$ ipython --no-banner

In [1]: import numpy as np

In [2]: np.set_printoptions(precision=4, suppress=True, linewidth=120)

In [3]: F = np.array([[2, -1], [4, 5], [5, -1]])

In [4]: print(F)
[[ 2 -1]
 [ 4  5]
 [ 5 -1]]

In [5]: A2 = F[0, 0] * F[1:] - np.outer(F[1:, 0], F[0])

In [6]: print(A2)
[[ 0 14]
 [ 0  3]]

In [7]: print(np.flatnonzero(~A2.round(6).any(axis=1)))
[]

In [8]: Uu, s, Vh = np.linalg.svd(A2)

In [9]: evecs = Vh[:(s > 1e-8).sum()]

In [10]: rng = np.random.default_rng(626)

In [11]: x0 = A2[1] + -2 * A2[0] + rng.integers(2) * np.eye(2)[0]

In [12]: print(x0)
[  1. -25.]

In [13]: print(np.diag(evecs.T @ evecs))
[0. 1.]

In [14]: x0 = np.array([3, -1])

In [15]: y = F @ x0

In [16]: print(np.linalg.lstsq(F, y)[0])
[ 3. -1.]

In [17]: print(np.round(np.linalg.pinv(F) @ F, 4) + 0)
[[1. 0.]
 [0. 1.]]

In [18]: y = y + 0.05 * rng.normal(size=3)

In [19]: print(y)
[ 6.9997  6.9669 15.9654]

In [20]: coef, *_ = np.linalg.lstsq(F, y)

In [21]: print([round(float(np.linalg.norm(np.linalg.solve(F.T @ F + lam * np.eye(2), F.T @ y))), 2) for lam in (0, 1, 10, 100)])
[3.16, 3.05, 2.38, 0.84]

In [22]: print(np.round(F.T @ (y - F @ coef), 4) + 0)
[0. 0.]

In [23]: A2 = np.c_[F[:, :1] @ np.array([[0]]), np.array([2, 1, 0])]

In [24]: print(A2)
[[0 2]
 [0 1]
 [0 0]]

In [25]: print(np.linalg.norm(A2 - F @ np.linalg.lstsq(F, A2)[0], axis=0))
[0.     1.8861]

In [26]: print(np.linalg.norm(np.linalg.qr(F)[0].T @ A2, axis=0) ** 2 / ((A2 ** 2).sum(axis=0) + 1e-12))
[0.     0.2885]

In [27]: print(np.linalg.lstsq(F, A2[:, 0])[0])
[0. 0.]

In [28]: print(np.linalg.matrix_rank(A2))
1

In [29]: O = F.astype(float).copy()

In [30]: for j in range(2):
    ...:     O[:, j] -= O[:, :j] @ (O[:, :j].T @ O[:, j])
    ...:     O[:, j] /= np.linalg.norm(O[:, j])
    ...: 

In [31]: print(np.round(O.T @ F, 4) + 0)
[[6.7082 1.9379]
 [0.     4.8212]]

In [32]: data = np.load("dump.npy")

In [33]: print(data)
[[2 2 3 0 3]
 [0 0 2 1 2]
 [0 0 1 1 0]
 [0 0 0 0 0]
 [0 0 0 0 2]]

In [34]: Uu, s, Vh = np.linalg.svd(data)

In [35]: print(s)
[5.8654 1.8972 1.7055 0.2981 0.    ]

In [36]: A2 = Uu[:, :4] @ np.diag(s[:4]) @ Vh[:4]

In [37]: print(round(float(np.linalg.norm(data - A2, 2)), 4), s[4])
0.0 0.0

In [38]: print(A2.round(4) + 0)
[[2. 2. 3. 0. 3.]
 [0. 0. 2. 1. 2.]
 [0. 0. 1. 1. 0.]
 [0. 0. 0. 0. 0.]
 [0. 0. 0. 0. 2.]]

In [39]: x0 = np.array([2, -2, 1, 0, 2])

In [40]: print((data @ x0).argmax())
0

In [41]: print(data * x0)
[[ 4 -4  3  0  6]
 [ 0  0  2  0  4]
 [ 0  0  1  0  0]
 [ 0  0  0  0  0]
 [ 0  0  0  0  4]]

In [42]: print(np.linalg.norm(data @ x0) <= np.linalg.norm(data, 2) * np.linalg.norm(x0) + 1e-9)
True

In [43]: A2 = np.array([[-1, 1], [3, -3], [1, -3], [1, -1], [-1, -1]])

In [44]: print(np.einsum("ik,kj->ji", data, A2))
[[  4   1   2   0  -2]
 [-16  -9  -4   0  -2]]

In [45]: print(np.vstack([data, A2.T]).shape)
(7, 5)

In [46]: print(np.linalg.matrix_rank(np.vstack([data, A2.T])))
5

In [47]: print(np.einsum("ij,ij->i", data, data))
[26  9  2  0  4]

In [48]: W0 = np.loadtxt("block6.csv", delimiter=",")

In [49]: print(W0)
[[-0.0839 -0.2659  0.4672  0.8313 -0.1134]
 [-0.1678 -0.109   0.5527 -0.2579  0.7668]
 [-0.0839 -0.9003 -0.4043 -0.0518  0.1276]
 [-0.5035 -0.2001  0.4203 -0.431  -0.5865]
 [-0.8392  0.2585 -0.369   0.2323  0.1971]]

In [50]: labels = rng.permutation(2)

In [51]: A2 = F[:, labels] * rng.choice([-1, 1], 2)

In [52]: print(A2)
[[-2  1]
 [-4 -5]
 [-5  1]]

In [53]: Uu, _, Vh = np.linalg.svd(F.T @ A2)

In [54]: print(labels)
[0 1]

In [55]: x0 = np.array([-1, -3])

In [56]: y = A2 @ x0

In [57]: coef, lr = np.zeros(2), 1 / np.linalg.norm(A2, 2) ** 2

In [58]: for i in range(3):
    ...:     coef -= lr * A2.T @ (A2 @ coef - y)
    ...:     if i % 1 == 0: print(i, round(np.linalg.norm(A2 @ coef - y), 4))
    ...: 
0 6.0147
1 3.671
2 2.2406

In [59]: print(coef)
[-1.2314 -2.5583]

In [60]: print(round(float(np.linalg.cond(A2)), 4))
1.602

In [61]: labels = rng.permutation(5)

In [62]: print(labels)
[3 2 0 4 1]

In [63]: A2 = W0[labels][:, labels]

In [64]: print(np.round(np.trace(A2), 4))
-0.8311

In [65]: print(round(np.linalg.det(A2), 4), round(float(np.linalg.det(W0[labels])), 4))
1.0 1.0

In [66]: print((W0 + W0.T) / 2)
[[-0.0839 -0.2169  0.1917  0.1639 -0.4763]
 [-0.2169 -0.109  -0.1738 -0.229   0.5126]
 [ 0.1917 -0.1738 -0.4043  0.1842 -0.1207]
 [ 0.1639 -0.229   0.1842 -0.431  -0.1771]
 [-0.4763  0.5126 -0.1207 -0.1771  0.1971]]

In [67]: print(np.allclose(W0 @ W0.T, W0.T @ W0))
True

In [68]: print(np.sort(np.abs(np.linalg.eigvals(W0))))
[1. 1. 1. 1. 1.]

In [69]: X = np.load("sample3.npy")

In [70]: print(X)
[[ 1 -1  1]
 [ 1  0  0]
 [ 1  1  1]
 [ 1  2  4]]

In [71]: x0 = np.array([0, 1, -3])

In [72]: h1 = np.maximum(X @ x0, 0)

In [73]: print(np.maximum(X @ x0, 0) - np.maximum(-X @ x0, 0))
[ -4   0  -2 -10]

In [74]: print(X.T @ h1)
[0 0 0]

In [75]: print(h1)
[0 0 0 0]

In [76]: A2 = np.c_[X[:, :2] @ np.array([[-5, 4], [-9, 6]]), np.array([7, 3, 7, 2])]

In [77]: print(A2)
[[  4  -2   7]
 [ -5   4   3]
 [-14  10   7]
 [-23  16   2]]

In [78]: print(np.linalg.norm(np.linalg.qr(X)[0].T @ A2, axis=0) ** 2 / ((A2 ** 2).sum(axis=0) + 1e-12))
[1.     1.     0.8698]

In [79]: print(np.round(np.linalg.lstsq(X, A2[:, 0])[0], 4) + 0)
[-5. -9.  0.]

In [80]: print(np.round(np.linalg.norm(A2 - X @ np.linalg.lstsq(X, A2)[0], axis=0), 4) + 0)
[0.     0.     3.8013]

In [81]: m1 = np.array([[-0.6, 0.2, 0.0],
    ...:     [-1.0, -1.0, 1.5],
    ...:     [0.7, 0.3, -0.3],
    ...:     [0.5, 1.0, 0.1]])

In [82]: ang = np.radians(30)

In [83]: Rm = np.eye(3)

In [84]: Rm[2, 2] = Rm[1, 1] = np.cos(ang)

In [85]: Rm[2, 1], Rm[1, 2] = -np.sin(ang), np.sin(ang)

In [86]: print(Rm)
[[ 1.     0.     0.   ]
 [ 0.     0.866  0.5  ]
 [ 0.    -0.5    0.866]]

In [87]: A2 = m1 @ Rm.T

In [88]: print(np.allclose(np.linalg.norm(m1, axis=1), np.linalg.norm(A2, axis=1)))
True

In [89]: print(np.abs(A2 - m1).max(axis=0))
[0.     0.884  0.5134]

In [90]: print(np.allclose(m1 @ m1.T, A2 @ A2.T))
True

In [91]: O, evecs = np.linalg.qr(m1[:, :1])[0], np.linalg.qr(m1[:, 1:])[0]

In [92]: s = np.linalg.svd(O.T @ evecs, compute_uv=False)

In [93]: print(s)
[0.8212]

In [94]: x0 = np.array([3, 0, 0])

In [95]: y = m1 @ x0

In [96]: print(np.round(np.linalg.solve(m1.T @ m1, m1.T @ y), 4) + 0)
[3. 0. 0.]

In [97]: y = y + 0.02 * rng.normal(size=4)

In [98]: print(y)
[-1.8171 -3.006   2.1245  1.5074]

In [99]: coef, *_ = np.linalg.lstsq(m1, y)

In [100]: print(np.round(m1.T @ (y - m1 @ coef), 4) + 0)
[0. 0. 0.]

In [101]: Uu, s, Vh = np.linalg.svd(m1, full_matrices=False)

In [102]: print(np.abs(Vh[0]))
[0.5767 0.5592 0.5956]

In [103]: print(np.allclose(Uu * s @ Vh, m1))
True

In [104]: print(np.round(Vh @ Vh.T, 4) + 0)
[[1. 0. 0.]
 [0. 1. 0.]
 [0. 0. 1.]]

In [105]: print(np.abs(Uu[:, 0]).round(6).argmax())
1

In [106]: print((s > 1e-8).sum())
3
